$ python -q
>>> import numpy as np
>>> from numpy import linalg as LA
>>> np.set_printoptions(suppress=True, linewidth=140)
>>> X = np.loadtxt("a.csv", delimiter=",")
>>> X.round(2)
array([[-0.13, -0.4 , -0.78, -0.11],
       [ 0.84,  0.24, -0.4 ,  0.17],
       [-0.51,  0.63, -0.43,  0.31],
       [-0.04,  0.14, -0.17, -0.89],
       [-0.13, -0.6 , -0.13,  0.26]])
>>> hat = X @ LA.solve(X.T @ X, X.T)
>>> LA.matrix_rank(np.eye(5) - hat)
np.int64(1)
>>> np.trace(hat)
np.float64(4.0)
>>> np.round(hat @ X[:, 2], 2)
array([-0.78, -0.4 , -0.43, -0.17, -0.13])
>>> np.round((np.eye(5) - hat) @ X, 2) + 0
array([[0., 0., 0., 0.],
       [0., 0., 0., 0.],
       [0., 0., 0., 0.],
       [0., 0., 0., 0.],
       [0., 0., 0., 0.]])
>>> np.round(np.diag(hat), 2)
array([0.8 , 0.96, 0.94, 0.85, 0.46])
>>> np.allclose(hat @ hat, hat)
True
>>> data = np.loadtxt("dump.csv", delimiter=",")
>>> data.round(2) + 0
array([[ 0.6 ,  0.33, -0.07, -0.02, -0.03,  0.09, -0.15,  0.27, -0.1 , -0.09, -0.09],
       [ 0.33,  0.49,  0.09,  0.31,  0.04, -0.13, -0.09, -0.01,  0.08, -0.02,  0.09],
       [-0.07,  0.09,  0.23,  0.  ,  0.01, -0.24, -0.03, -0.01, -0.12,  0.11,  0.28],
       [-0.02,  0.31,  0.  ,  0.58, -0.02, -0.05,  0.21, -0.29,  0.01, -0.11, -0.08],
       [-0.03,  0.04,  0.01, -0.02,  0.97, -0.07,  0.07,  0.07,  0.03,  0.07, -0.09],
       [ 0.09, -0.13, -0.24, -0.05, -0.07,  0.28,  0.1 ,  0.1 ,  0.11, -0.17, -0.23],
       [-0.15, -0.09, -0.03,  0.21,  0.07,  0.1 ,  0.63,  0.13, -0.1 , -0.3 ,  0.15],
       [ 0.27, -0.01, -0.01, -0.29,  0.07,  0.1 ,  0.13,  0.45,  0.  , -0.14,  0.21],
       [-0.1 ,  0.08, -0.12,  0.01,  0.03,  0.11, -0.1 ,  0.  ,  0.93, -0.03,  0.11],
       [-0.09, -0.02,  0.11, -0.11,  0.07, -0.17, -0.3 , -0.14, -0.03,  0.24,  0.  ],
       [-0.09,  0.09,  0.28, -0.08, -0.09, -0.23,  0.15,  0.21,  0.11,  0.  ,  0.6 ]])
>>> rng = np.random.default_rng(8097)
>>> z = rng.permutation(11)
>>> z
array([ 9,  8,  5,  4,  0, 10,  1,  6,  3,  2,  7])
>>> Y = data[z][:, z]
>>> np.round(np.trace(Y), 2)
np.float64(6.0)
>>> np.allclose(Y, data)
False
>>> np.round(np.sort(np.abs(LA.eigvals(Y))), 2) + 0
array([0., 0., 0., 0., 0., 1., 1., 1., 1., 1., 1.])
>>> Y.round(2) + 0
array([[ 0.24, -0.03, -0.17,  0.07, -0.09,  0.  , -0.02, -0.3 , -0.11,  0.11, -0.14],
       [-0.03,  0.93,  0.11,  0.03, -0.1 ,  0.11,  0.08, -0.1 ,  0.01, -0.12,  0.  ],
       [-0.17,  0.11,  0.28, -0.07,  0.09, -0.23, -0.13,  0.1 , -0.05, -0.24,  0.1 ],
       [ 0.07,  0.03, -0.07,  0.97, -0.03, -0.09,  0.04,  0.07, -0.02,  0.01,  0.07],
       [-0.09, -0.1 ,  0.09, -0.03,  0.6 , -0.09,  0.33, -0.15, -0.02, -0.07,  0.27],
       [ 0.  ,  0.11, -0.23, -0.09, -0.09,  0.6 ,  0.09,  0.15, -0.08,  0.28,  0.21],
       [-0.02,  0.08, -0.13,  0.04,  0.33,  0.09,  0.49, -0.09,  0.31,  0.09, -0.01],
       [-0.3 , -0.1 ,  0.1 ,  0.07, -0.15,  0.15, -0.09,  0.63,  0.21, -0.03,  0.13],
       [-0.11,  0.01, -0.05, -0.02, -0.02, -0.08,  0.31,  0.21,  0.58,  0.  , -0.29],
       [ 0.11, -0.12, -0.24,  0.01, -0.07,  0.28,  0.09, -0.03,  0.  ,  0.23, -0.01],
       [-0.14,  0.  ,  0.1 ,  0.07,  0.27,  0.21, -0.01,  0.13, -0.29, -0.01,  0.45]])
>>> round(LA.det(Y), 2), np.round(LA.det(data[z]), 2)
(np.float64(-0.0), np.float64(-0.0))
>>> r = LA.matrix_rank(Y)
>>> r
np.int64(6)
>>> ns = LA.svd(Y)[2][r:].T
>>> np.round(ns @ ns.T, 2) + 0
array([[ 0.76,  0.03,  0.17, -0.07,  0.09,  0.  ,  0.02,  0.3 ,  0.11, -0.11,  0.14],
       [ 0.03,  0.07, -0.11, -0.03,  0.1 , -0.11, -0.08,  0.1 , -0.01,  0.12,  0.  ],
       [ 0.17, -0.11,  0.72,  0.07, -0.09,  0.23,  0.13, -0.1 ,  0.05,  0.24, -0.1 ],
       [-0.07, -0.03,  0.07,  0.03,  0.03,  0.09, -0.04, -0.07,  0.02, -0.01, -0.07],
       [ 0.09,  0.1 , -0.09,  0.03,  0.4 ,  0.09, -0.33,  0.15,  0.02,  0.07, -0.27],
       [ 0.  , -0.11,  0.23,  0.09,  0.09,  0.4 , -0.09, -0.15,  0.08, -0.28, -0.21],
       [ 0.02, -0.08,  0.13, -0.04, -0.33, -0.09,  0.51,  0.09, -0.31, -0.09,  0.01],
       [ 0.3 ,  0.1 , -0.1 , -0.07,  0.15, -0.15,  0.09,  0.37, -0.21,  0.03, -0.13],
       [ 0.11, -0.01,  0.05,  0.02,  0.02,  0.08, -0.31, -0.21,  0.42,  0.  ,  0.29],
       [-0.11,  0.12,  0.24, -0.01,  0.07, -0.28, -0.09,  0.03,  0.  ,  0.77,  0.01],
       [ 0.14,  0.  , -0.1 , -0.07, -0.27, -0.21,  0.01, -0.13,  0.29,  0.01,  0.55]])
>>> [int(LA.matrix_rank(Y[:, :j + 1])) for j in range(11)]
[1, 2, 3, 4, 5, 6, 6, 6, 6, 6, 6]
>>> round(float(np.trace(LA.pinv(data) @ data)), 2)
6.0
>>> np.allclose(data[:-1].T @ LA.lstsq(data[:-1].T, data[-1])[0], data[-1])
True
>>> np.round(data @ LA.pinv(data) @ data, 2) + 0
array([[ 0.6 ,  0.33, -0.07, -0.02, -0.03,  0.09, -0.15,  0.27, -0.1 , -0.09, -0.09],
       [ 0.33,  0.49,  0.09,  0.31,  0.04, -0.13, -0.09, -0.01,  0.08, -0.02,  0.09],
       [-0.07,  0.09,  0.23,  0.  ,  0.01, -0.24, -0.03, -0.01, -0.12,  0.11,  0.28],
       [-0.02,  0.31,  0.  ,  0.58, -0.02, -0.05,  0.21, -0.29,  0.01, -0.11, -0.08],
       [-0.03,  0.04,  0.01, -0.02,  0.97, -0.07,  0.07,  0.07,  0.03,  0.07, -0.09],
       [ 0.09, -0.13, -0.24, -0.05, -0.07,  0.28,  0.1 ,  0.1 ,  0.11, -0.17, -0.23],
       [-0.15, -0.09, -0.03,  0.21,  0.07,  0.1 ,  0.63,  0.13, -0.1 , -0.3 ,  0.15],
       [ 0.27, -0.01, -0.01, -0.29,  0.07,  0.1 ,  0.13,  0.45,  0.  , -0.14,  0.21],
       [-0.1 ,  0.08, -0.12,  0.01,  0.03,  0.11, -0.1 ,  0.  ,  0.93, -0.03,  0.11],
       [-0.09, -0.02,  0.11, -0.11,  0.07, -0.17, -0.3 , -0.14, -0.03,  0.24,  0.  ],
       [-0.09,  0.09,  0.28, -0.08, -0.09, -0.23,  0.15,  0.21,  0.11,  0.  ,  0.6 ]])
>>> W0 = np.load("x.npy")
>>> W0
array([[ 1, -2,  1,  0,  3,  2],
       [ 0, -1, -3, -2,  1,  3],
       [ 0,  0,  0,  1,  3,  1],
       [ 0,  0,  0,  0,  0,  0],
       [ 0,  0,  0,  0,  2,  1],
       [ 0,  0,  0,  0,  0,  2]])
>>> z = rng.permutation(6)
>>> z
array([4, 2, 0, 5, 1, 3])
>>> Y = W0[z][:, z]
>>> np.trace(Y)
np.int64(4)
>>> np.round(np.sort(np.abs(LA.eigvals(Y))), 2)
array([0., 0., 1., 1., 2., 2.])
>>> Y
array([[ 2,  0,  0,  1,  0,  0],
       [ 3,  0,  0,  1,  0,  1],
       [ 3,  1,  1,  2, -2,  0],
       [ 0,  0,  0,  2,  0,  0],
       [ 1, -3,  0,  3, -1, -2],
       [ 0,  0,  0,  0,  0,  0]])
>>> np.allclose(W0 @ W0.T, W0.T @ W0)
False
>>> round(LA.det(W0), 2)
np.float64(0.0)
>>> np.trace(W0)
np.int64(4)
>>> feats = np.load("block14.npy")
>>> feats
array([[ 6, -2,  4, -1,  3,  2,  0],
       [-2, -6,  0,  1,  3, -2, -2],
       [ 4,  0, -6,  2,  1, -4,  5],
       [-1,  1,  2,  2,  2,  4,  3],
       [ 3,  3,  1,  2,  4,  3,  2],
       [ 2, -2, -4,  4,  3,  0, -5],
       [ 0, -2,  5,  3,  2, -5, -4]])
>>> Y = feats[0, 0] * feats[1:] - np.outer(feats[1:, 0], feats[0])
>>> Y
array([[  0, -40,   8,   4,  24,  -8, -12],
       [  0,   8, -52,  16,  -6, -32,  30],
       [  0,   4,  16,  11,  15,  26,  18],
       [  0,  24,  -6,  15,  15,  12,  12],
       [  0,  -8, -32,  26,  12,  -4, -30],
       [  0, -12,  30,  18,  12, -30, -24]])
>>> LA.matrix_rank(Y), LA.matrix_rank(feats)
(np.int64(6), np.int64(7))
>>> t3 = np.stack([Y, 3 * Y, Y[::-1]])
>>> LA.matrix_rank(t3)
array([6, 6, 6])
>>> LA.matrix_rank(t3.reshape(3, -1))
np.int64(2)
>>> t3.sum(axis=0)
array([[   0, -172,   62,   34,  108,  -62,  -72],
       [   0,   24, -240,   90,  -12, -132,   90],
       [   0,   40,   58,   59,   75,  116,   84],
       [   0,  100,   -8,   71,   75,   74,   66],
       [   0,  -24, -180,  120,   42,  -48,  -90],
       [   0,  -88,  128,   76,   72, -128, -108]])
>>> t3.shape
(3, 6, 7)
>>> np.round(LA.norm(feats, axis=0), 2)
array([8.37, 7.62, 9.9 , 6.24, 7.21, 8.6 , 9.11])
>>> round(float(LA.norm(feats, 2)), 2)
12.07
>>> round(LA.norm(feats[6] - feats[4]), 2)
np.float64(12.45)
>>> round(float(LA.eigvalsh(feats).min()), 2)
-12.07
>>> [round(float(LA.det(feats[:i, :i])), 2) + 0 for i in range(1, 8)]
[6.0, -40.0, 336.0, 952.0, 1972.0, 1832.0, -358448.0]
>>> np.all(LA.eigvalsh(feats) > 0)
np.False_
>>> theta = np.radians(45)
>>> r_ = np.eye(7)
>>> r_[6, 6] = r_[5, 5] = np.cos(theta)
>>> r_[6, 5], r_[5, 6] = -np.sin(theta), np.sin(theta)
>>> r_.round(2)
array([[ 1.  ,  0.  ,  0.  ,  0.  ,  0.  ,  0.  ,  0.  ],
       [ 0.  ,  1.  ,  0.  ,  0.  ,  0.  ,  0.  ,  0.  ],
       [ 0.  ,  0.  ,  1.  ,  0.  ,  0.  ,  0.  ,  0.  ],
       [ 0.  ,  0.  ,  0.  ,  1.  ,  0.  ,  0.  ,  0.  ],
       [ 0.  ,  0.  ,  0.  ,  0.  ,  1.  ,  0.  ,  0.  ],
       [ 0.  ,  0.  ,  0.  ,  0.  ,  0.  ,  0.71,  0.71],
       [ 0.  ,  0.  ,  0.  ,  0.  ,  0.  , -0.71,  0.71]])
>>> Y = feats @ r_.T
>>> Y.round(2) + 0
array([[ 6.  , -2.  ,  4.  , -1.  ,  3.  ,  1.41, -1.41],
       [-2.  , -6.  ,  0.  ,  1.  ,  3.  , -2.83,  0.  ],
       [ 4.  ,  0.  , -6.  ,  2.  ,  1.  ,  0.71,  6.36],
       [-1.  ,  1.  ,  2.  ,  2.  ,  2.  ,  4.95, -0.71],
       [ 3.  ,  3.  ,  1.  ,  2.  ,  4.  ,  3.54, -0.71],
       [ 2.  , -2.  , -4.  ,  4.  ,  3.  , -3.54, -3.54],
       [ 0.  , -2.  ,  5.  ,  3.  ,  2.  , -6.36,  0.71]])
>>> np.allclose(feats @ feats.T, Y @ Y.T)
True
>>> E = np.loadtxt("case18.csv", delimiter=",")
>>> E
array([[-5.53, -0.3 , -1.22,  4.75,  2.01,  0.79,  2.73, -3.6 , -3.88, -0.01],
       [ 4.64,  1.29, -1.34, -2.11,  0.44, -0.42,  0.82,  1.85,  3.21, -0.45],
       [ 0.74,  1.03,  1.66, -0.46, -1.21, -1.53,  0.13,  2.07, -0.3 , -0.42],
       [-1.32,  2.02, -0.97,  3.43,  2.89, -0.43,  4.68,  0.1 , -2.02, -2.32],
       [-1.61, -1.63,  0.01, -0.66, -3.11, -0.29, -2.76, -2.41, -0.06,  3.81]])
>>> np.allclose(data @ data.T, data.T @ data)
True
>>> round(float(LA.det(data)), 2)
-0.0
>>> np.round(np.sort(np.abs(LA.eigvals(data))), 2) + 0
array([0., 0., 0., 0., 0., 1., 1., 1., 1., 1., 1.])
>>> arr = np.array([[-1.0, 1.0, 0.0, 0.0, 0.0, 0.0, 0.0],
...     [0.0, -1.0, 1.0, 0.0, 0.0, 0.0, 0.0],
...     [0.0, 0.0, -1.0, 1.0, 0.0, 0.0, 0.0],
...     [0.0, 0.0, 0.0, -1.0, 1.0, 0.0, 0.0],
...     [0.0, 0.0, 0.0, 0.0, -1.0, 1.0, 0.0],
...     [0.0, 0.0, 0.0, 0.0, 0.0, -1.0, 1.0],
...     [0.0, 0.0, 0.0, 0.0, 0.0, 0.0, -1.0]])
>>> r0 = np.array([-7, -4, -5])
>>> np.correlate(arr[3], arr[1], "full")
array([ 0.,  0.,  0.,  0.,  0.,  0.,  0., -1.,  2., -1.,  0.,  0.,  0.])
>>> np.convolve(arr[3], r0)
array([ 0.,  0.,  0.,  7., -3.,  1., -5.,  0.,  0.])
>>> np.polyval(r0, arr[3])
array([ -5.,  -5.,  -5.,  -8., -16.,  -5.,  -5.])
